$ python -q
>>> import numpy as np
>>> np.set_printoptions(precision=2, suppress=True, linewidth=120)
>>> M = np.load("run10.npy")
>>> M
array([[2, 2],
       [2, 4]])
>>> Y = M / np.sqrt((M ** 2).mean(axis=1, keepdims=True))
>>> np.linalg.matrix_rank(Y) == np.linalg.matrix_rank(M)
np.True_
>>> M - M.mean(axis=1, keepdims=True)
array([[ 0.,  0.],
       [-1.,  1.]])
>>> np.linalg.norm(Y, axis=1)
array([1.41, 1.41])
>>> L = np.linalg.cholesky(M)
>>> L
array([[1.41, 0.  ],
       [1.41, 1.41]])
>>> M / np.sqrt(np.outer(np.diag(M), np.diag(M)))
array([[1.  , 0.71],
       [0.71, 1.  ]])
>>> L @ L.T
array([[2., 2.],
       [2., 4.]])
>>> np.linalg.eigvalsh(M).min() > 0
np.True_
>>> np.diag(L) ** 2
array([2., 2.])
>>> rng = np.random.default_rng(591)
>>> m1 = np.triu(rng.random((3, 3)) < 0.8, 1).astype(int)
>>> m1 = m1 + m1.T
>>> m1
array([[0, 1, 1],
       [1, 0, 1],
       [1, 1, 0]])
>>> ev, evecs = np.linalg.eig(m1)
>>> round(float(np.prod(ev)), 2)
2.0
>>> np.sort(np.linalg.eigvals(m1 @ m1))
array([1., 1., 4.])
>>> cent = np.array([[9, 8, 0], [5, 7, 4], [3, 9, 0]])
>>> data = (rng.random((19, 3)) < 0.25) @ cent
>>> data
array([[14, 15,  4],
       [ 0,  0,  0],
       [ 0,  0,  0],
       [ 9,  8,  0],
       [ 3,  9,  0],
       [ 5,  7,  4],
       [ 9,  8,  0],
       [ 9,  8,  0],
       [ 9,  8,  0],
       [ 5,  7,  4],
       [ 0,  0,  0],
       [ 5,  7,  4],
       [14, 15,  4],
       [ 5,  7,  4],
       [ 0,  0,  0],
       [ 0,  0,  0],
       [ 9,  8,  0],
       [ 3,  9,  0],
       [ 0,  0,  0]])
>>> # row 2 repeats row 1
>>> proj = data @ np.linalg.solve(data.T @ data, data.T)
>>> np.diag(proj)
array([0.24, 0.  , 0.  , 0.16, 0.5 , 0.18, 0.16, 0.16, 0.16, 0.18, 0.  , 0.18, 0.24, 0.18, 0.  , 0.  , 0.16, 0.5 ,
       0.  ])
>>> np.linalg.matrix_rank(np.eye(19) - proj)
np.int64(16)
>>> np.round(proj @ data[:, 2], 2) + 0
array([4., 0., 0., 0., 0., 4., 0., 0., 0., 4., 0., 4., 4., 4., 0., 0., 0., 0., 0.])
>>> round(np.trace(proj), 2)
np.float64(3.0)
>>> cov = np.cov(data, rowvar=False)
>>> np.corrcoef(data.T)
array([[1.  , 0.9 , 0.41],
       [0.9 , 1.  , 0.51],
       [0.41, 0.51, 1.  ]])
>>> np.round(np.corrcoef(data[:, 1], data[:, 2])[0, 1], 2)
np.float64(0.51)
>>> cov.shape
(3, 3)
>>> np.median(data, axis=0)
array([5., 7., 0.])
